% python3 -q
>>> import numpy as np
>>> np.set_printoptions(precision=2, suppress=True, linewidth=200)
>>> def rnd(a):
...     return np.round(a, 2) + 0
... 
>>> X = np.array([[4.05, -3.73, 5.91, -1.37, -1.44],
...     [2.06, 0.2, -2.48, 7.45, -5.02],
...     [-1.14, -1.01, 2.04, 5.78, 4.29],
...     [4.41, 7.38, 2.04, 0.09, 1.78]])
>>> vec = np.array([3, 1, 0, 0, 3])
>>> (X @ vec).argmax()
np.int64(3)
>>> rnd(X @ vec)
array([ 4.1 , -8.68,  8.44, 25.95])
>>> vec @ X
Traceback (most recent call last):
  File "<python-input-7>", line 1, in <module>
    vec @ X
    ~~~~^~~
ValueError: matmul: Input operand 1 has a mismatch in its core dimension 0, with gufunc signature (n?,k),(k,m?)->(n?,m?) (size 4 is different from 5)
>>> rnd(X @ np.ones(5))
array([ 3.42,  2.21,  9.96, 15.7 ])
>>> rnd(np.einsum("ij,j->i", X, vec))
array([ 4.1 , -8.68,  8.44, 25.95])
>>> np.linalg.norm(X @ vec) <= np.linalg.norm(X, 2) * np.linalg.norm(vec) + 1e-9
np.True_
>>> rnd(X @ (2 * vec))
array([  8.2 , -17.36,  16.88,  51.9 ])
>>> mat = np.loadtxt("out13.csv", delimiter=",")
>>> mat
array([[ 8.,  4.,  3.],
       [ 8.,  4.,  3.],
       [ 2., -2., -3.],
       [ 5.,  1.,  0.],
       [ 6.,  2.,  1.]])
>>> np.linalg.cond(mat) > 100
np.True_
>>> rnd(np.linalg.norm(mat, 2) / np.linalg.norm(mat))
np.float64(0.96)
>>> [round(float(x), 2) for x in np.linalg.svd(mat, compute_uv=False)[:3]]
[15.5, 4.66, 0.0]
>>> left, sv, Vt = np.linalg.svd(mat)
>>> rnd(sv)
array([15.5 ,  4.66,  0.  ])
>>> np.argmax(sv[:-1] / (sv[1:] + 1e-6)) + 1
np.int64(2)
>>> B = left[:, :2] @ np.diag(sv[:2]) @ Vt[:2]
>>> np.linalg.matrix_rank(B)
np.int64(2)
>>> rnd(B)
array([[ 8.,  4.,  3.],
       [ 8.,  4.,  3.],
       [ 2., -2., -3.],
       [ 5.,  1.,  0.],
       [ 6.,  2.,  1.]])
>>> rnd(np.linalg.norm(mat - B) / np.linalg.norm(mat))
np.float64(0.0)
>>> np.linalg.matrix_rank(mat, rtol=0.05)
np.int64(2)
>>> mat[1] @ mat[0]
np.float64(89.0)
>>> rnd(np.linalg.norm(mat, "nuc"))
np.float64(20.16)
>>> rnd(np.linalg.norm(mat, 2))
np.float64(15.5)
>>> rnd(np.linalg.norm(mat, axis=0))
array([13.89,  6.4 ,  5.29])
>>> rnd(np.linalg.norm(mat) ** 2 / np.linalg.norm(mat, 2) ** 2)
np.float64(1.09)
>>> rnd(np.linalg.norm(mat, 1)), rnd(np.linalg.norm(mat, np.inf))
(np.float64(29.0), np.float64(15.0))
>>> np.linalg.norm(mat, axis=1).argmax()
np.int64(0)
>>> W2 = 3 * np.array([[-0.2, 0.9, 0.0, 0.5], [-0.7, 1.0, 0.3, -0.8]])
>>> rng = np.random.default_rng(760)
>>> z = rng.integers(0, 2, 15)
>>> M = W2[z] + rng.normal(size=(15, 4))
>>> rnd(M)
array([[-0.3 ,  2.78,  1.58,  1.65],
       [-2.38,  1.73,  1.16, -1.68],
       [-4.42,  3.05,  1.73, -3.57],
       [-0.8 ,  1.35, -1.3 ,  1.15],
       [-1.16,  1.47,  2.27, -3.02],
       [-2.11,  4.59, -0.35,  1.84],
       [ 0.21,  2.57,  0.98,  3.16],
       [-0.39,  1.82, -0.12,  0.59],
       [-1.75, -0.36,  1.33,  3.04],
       [-0.62,  3.86, -0.12,  2.54],
       [ 0.56,  3.32,  0.6 ,  2.27],
       [-1.73,  3.06,  0.92, -0.76],
       [-0.31,  3.35,  0.02,  0.73],
       [-2.02,  3.15, -1.49,  2.37],
       [-3.99,  2.23,  0.6 , -2.2 ]])
>>> z = M[:, 0] > np.median(M[:, 0])
>>> f = M[z].mean(axis=0) - M[~z].mean(axis=0)
>>> ((M - M.mean(axis=0)) @ f > 0).astype(int)
array([1, 0, 0, 1, 0, 1, 1, 1, 1, 1, 1, 0, 1, 1, 0])
>>> (((M - M.mean(axis=0)) @ f > 0) == z).mean()
np.float64(0.8)
>>> z = rng.permutation(4)
>>> B = M[:, z] * rng.choice([-1, 1], 4)
>>> rnd(B)
array([[ 0.3 ,  2.78,  1.58,  1.65],
       [ 2.38,  1.73,  1.16, -1.68],
       [ 4.42,  3.05,  1.73, -3.57],
       [ 0.8 ,  1.35, -1.3 ,  1.15],
       [ 1.16,  1.47,  2.27, -3.02],
       [ 2.11,  4.59, -0.35,  1.84],
       [-0.21,  2.57,  0.98,  3.16],
       [ 0.39,  1.82, -0.12,  0.59],
       [ 1.75, -0.36,  1.33,  3.04],
       [ 0.62,  3.86, -0.12,  2.54],
       [-0.56,  3.32,  0.6 ,  2.27],
       [ 1.73,  3.06,  0.92, -0.76],
       [ 0.31,  3.35,  0.02,  0.73],
       [ 2.02,  3.15, -1.49,  2.37],
       [ 3.99,  2.23,  0.6 , -2.2 ]])
>>> left, _, Vt = np.linalg.svd(M.T @ B)
>>> rnd(np.linalg.lstsq(M, B)[0])
array([[-1.,  0.,  0.,  0.],
       [ 0.,  1.,  0.,  0.],
       [ 0.,  0.,  1.,  0.],
       [ 0.,  0.,  0.,  1.]])
>>> G = M.T @ M
>>> rnd(np.trace(G)), rnd((M ** 2).sum())
(np.float64(270.35), np.float64(270.35))
>>> rnd(np.diag(G))
array([ 58.67, 116.49,  20.36,  74.82])
>>> rnd(G)
array([[ 58.67, -52.56, -14.36,  17.85],
       [-52.56, 116.49,  14.52,  24.41],
       [-14.36,  14.52,  20.36, -11.91],
       [ 17.85,  24.41, -11.91,  74.82]])
>>> rnd(np.linalg.svd(M, compute_uv=False) ** 2)
array([151.97,  89.3 ,  15.81,  13.26])
>>> (M @ M.T).shape
(15, 15)
>>> rnd(np.linalg.eigvalsh(G)[::-1])
array([151.97,  89.3 ,  15.81,  13.26])
>>> rnd(np.trace(G))
np.float64(270.35)
>>> assert G == G.T
Traceback (most recent call last):
  File "<python-input-54>", line 1, in <module>
    assert G == G.T
           ^^^^^^^^
ValueError: The truth value of an array with more than one element is ambiguous. Use a.any() or a.all()
>>> rnd((G + G.T) / 2)
array([[ 58.67, -52.56, -14.36,  17.85],
       [-52.56, 116.49,  14.52,  24.41],
       [-14.36,  14.52,  20.36, -11.91],
       [ 17.85,  24.41, -11.91,  74.82]])
>>> np.allclose(G, G.T)
True
>>> (G - G.T) / 2
array([[0., 0., 0., 0.],
       [0., 0., 0., 0.],
       [0., 0., 0., 0.],
       [0., 0., 0., 0.]])
>>> G = np.cov(M, rowvar=False)
>>> rnd(G)
array([[ 2.05,  0.08, -0.24,  2.09],
       [ 0.08,  1.45, -0.37,  0.28],
       [-0.24, -0.37,  1.16, -1.15],
       [ 2.09,  0.28, -1.15,  5.03]])
>>> rnd(np.linalg.eigvalsh(G)[::-1])
array([6.38, 1.63, 1.1 , 0.59])
>>> np.argwhere(np.triu(np.abs(np.corrcoef(M.T)) > 0.8, 1))
array([], shape=(0, 2), dtype=int64)
>>> f = np.array([4, 5])
>>> g = np.array([3, 2, 2])
>>> E = f[:, None] + g[None, :]
>>> E
array([[7, 6, 6],
       [8, 7, 7]])
>>> left, sv, Vt = np.linalg.svd(E)
>>> np.argmax(sv[:-1] / (sv[1:] + 1e-6)) + 1
np.int64(1)
>>> B = left[:, :1] @ np.diag(sv[:1]) @ Vt[:1]
>>> rnd(np.linalg.norm(E - B, 2)), rnd(sv[1])
(np.float64(0.08), np.float64(0.08))
>>> rnd(B)
array([[6.95, 6.03, 6.03],
       [8.04, 6.98, 6.98]])
>>> rnd(np.linalg.norm(E - B) / np.linalg.norm(E))
np.float64(0.0)
>>> G = E.T @ E
>>> np.diag(G)
array([113,  85,  85])
>>> rnd(np.linalg.eigvalsh(G)[::-1])
array([282.99,   0.01,   0.  ])
>>> np.allclose(G, G.T)
True
>>> rnd(np.linalg.svd(E, compute_uv=False) ** 2)
array([282.99,   0.01])
>>> np.linalg.matrix_rank(G)
np.int64(2)
>>> rnd(np.linalg.norm(E, 2) / np.linalg.norm(E))
np.float64(1.0)
>>> [round(float(x), 2) for x in np.linalg.svd(E, compute_uv=False)[:3]]
[16.82, 0.08]
>>> np.argsort(-np.linalg.norm(E, axis=0).round(6), kind="stable")[:3]
array([0, 1, 2])
>>> def softmax(z):
...     e = np.exp(z - z.max(axis=-1, keepdims=True))
...     return e / e.sum(axis=-1, keepdims=True)
... 
>>> rnd(softmax(E[1] + 2))
array([0.58, 0.21, 0.21])
>>> rnd(softmax(E[1]))
array([0.58, 0.21, 0.21])
>>> scores = E @ E.T / np.sqrt(3)
>>> rnd(softmax(scores)[1] @ E)
array([8., 7., 7.])
>>> rnd(np.linalg.norm(E, axis=1))
array([11.  , 12.73])
>>> rnd(np.linalg.norm(E, "nuc"))
np.float64(16.91)
>>> rnd(np.linalg.norm(E, 1)), rnd(np.linalg.norm(E, np.inf))
(np.float64(15.0), np.float64(22.0))
>>> data = np.array([[0, 10, -1, -6, -3],
...     [-10, 0, 2, 12, -1],
...     [1, -2, 0, -7, 9],
...     [6, -12, 7, 0, 2],
...     [3, 1, -9, -2, 0]])
>>> t3 = np.stack([data, -3 * data, data[::-1]])
>>> np.einsum("bij,cij->bc", t3, t3)
array([[  858, -2574,   101],
       [-2574,  7722,  -303],
       [  101,  -303,   858]])
>>> np.linalg.matrix_rank(t3.reshape(3, -1))
np.int64(2)
>>> z = rng.permutation(5)
>>> z
array([1, 2, 3, 0, 4])
>>> B = data[z][:, z]
>>> np.diag(B)
array([0, 0, 0, 0, 0])
>>> B
array([[  0,   2,  12, -10,  -1],
       [ -2,   0,  -7,   1,   9],
       [-12,   7,   0,   6,   2],
       [ 10,  -1,  -6,   0,  -3],
       [  1,  -9,  -2,   3,   0]])
>>> np.allclose(B, data)
False
>>> z = rng.integers(0, 2, 3)
>>> feats = (z[:, None] == z) * -2 + np.eye(3)
>>> feats
array([[-1.,  0., -2.],
       [ 0., -1.,  0.],
       [-2.,  0., -1.]])
>>> W = np.array([[1, 2, 2, 0, 1], [0, 2, 1, 0, 1], [2, 1, 1, 0, 0]])
>>> coef = np.array([1, -2, -1, -2, 2])
>>> act = np.maximum(feats @ W + coef, 0)
>>> act
array([[0., 0., 0., 0., 1.],
       [1., 0., 0., 0., 1.],
       [0., 0., 0., 0., 0.]])
>>> (act > 0).astype(int)
array([[0, 0, 0, 0, 1],
       [1, 0, 0, 0, 1],
       [0, 0, 0, 0, 0]])
>>> np.linalg.matrix_rank(act)
np.int64(2)
>>> W2 = np.array([[-6, 0], [0, 7], [8, 3], [-2, 0], [4, -1]])
>>> act @ W2
array([[ 4., -1.],
       [-2., -1.],
       [ 0.,  0.]])
>>> ev, evecs = np.linalg.eigh(feats)
>>> vec = np.array([1, -1, 2])
>>> rnd(evecs * np.abs(ev) @ evecs.T)
array([[2., 0., 1.],
       [0., 1., 0.],
       [1., 0., 2.]])
>>> rnd(evecs * np.maximum(ev, 0) @ evecs.T)
array([[ 0.5,  0. , -0.5],
       [ 0. ,  0. ,  0. ],
       [-0.5,  0. ,  0.5]])
>>> vec @ feats @ vec
np.float64(-14.0)
>>> (np.sign(evecs[:, -1].round(6)) == np.sign(evecs[0, -1].round(6))).astype(int)
array([1, 0, 0])
>>> A = np.load("a.npy")
>>> A
array([[ -2,  -2,  -2,  -2,  -2],
       [ -2,  -4,  -4,  -4,  -4],
       [ -2,  -4,  -6,  -6,  -6],
       [ -2,  -4,  -6,  -8,  -8],
       [ -2,  -4,  -6,  -8, -10]])
>>> rnd(softmax(feats[0]))
array([0.24, 0.67, 0.09])
>>> rnd(softmax(feats[0] + -1))
array([0.24, 0.67, 0.09])
>>> rnd(softmax(10 * feats[0]))
array([0., 1., 0.])
>>> rnd(softmax(feats).sum(axis=1))
array([1., 1., 1.])
>>> scores = feats @ feats.T / np.sqrt(3)
>>> softmax(scores).round(6).argmax(axis=1)
array([0, 1, 2])
>>> rnd(softmax(scores + np.triu(np.full(scores.shape, -np.inf), 1)))
array([[1.  , 0.  , 0.  ],
       [0.36, 0.64, 0.  ],
       [0.35, 0.03, 0.62]])
>>> rnd(softmax(scores))
array([[0.62, 0.03, 0.35],
       [0.26, 0.47, 0.26],
       [0.35, 0.03, 0.62]])
>>> rnd(softmax(scores)[0] @ feats)
array([-1.31, -0.03, -1.58])
